% python3 -q
>>> import numpy as np
>>> np.set_printoptions(precision=1, suppress=True, linewidth=160)
>>> M2 = np.array([[-3, 2, 4, 6], [7, 4, 6, 2], [8, -8, 1, 7], [-2, -7, 5, -9]])
>>> J = M2.T @ M2
>>> J
array([[126, -28,  28,  70],
       [-28, 133, -11,  27],
       [ 28, -11,  78,  -2],
       [ 70,  27,  -2, 170]])
>>> theta = np.radians(36)
>>> R = np.eye(4)
>>> R[0, 0] = R[3, 3] = np.cos(theta)
>>> R[0, 3], R[3, 0] = -np.sin(theta), np.sin(theta)
>>> R
array([[ 0.8,  0. ,  0. , -0.6],
       [ 0. ,  1. ,  0. ,  0. ],
       [ 0. ,  0. ,  1. ,  0. ],
       [ 0.6,  0. ,  0. ,  0.8]])
>>> M2 = J @ R.T
>>> np.abs(M2 - J).max(axis=0)
array([113.3,   0. ,   0. ,  60.7])
>>> np.allclose(J @ J.T, M2 @ M2.T)
True
>>> np.round(np.linalg.det(R), 1), round(np.trace(R), 1)
(np.float64(1.0), np.float64(3.6))
>>> (J - J.T) / 2
array([[0., 0., 0., 0.],
       [0., 0., 0., 0.],
       [0., 0., 0., 0.],
       [0., 0., 0., 0.]])
>>> np.allclose(J @ J.T, J.T @ J)
True
>>> np.sort(np.abs(np.linalg.eigvals(J)))
array([ 45.7,  80.6, 157.6, 223.1])
>>> J @ J
array([[22344, -5670,  5880, 19908],
       [-5670, 19323, -3159,  6243],
       [ 5880, -3159,  6993,  1167],
       [19908,  6243,  1167, 34533]])
>>> np.allclose(J, J.T)
True
>>> np.trace(J)
np.int64(507)
>>> np.linalg.determinant(J)
Traceback (most recent call last):
  File "<python-input-20>", line 1, in <module>
    np.linalg.determinant(J)
    ^^^^^^^^^^^^^^^^^^^^^
AttributeError: module 'numpy.linalg' has no attribute 'determinant'
>>> (J + J.T) / 2
array([[126., -28.,  28.,  70.],
       [-28., 133., -11.,  27.],
       [ 28., -11.,  78.,  -2.],
       [ 70.,  27.,  -2., 170.]])
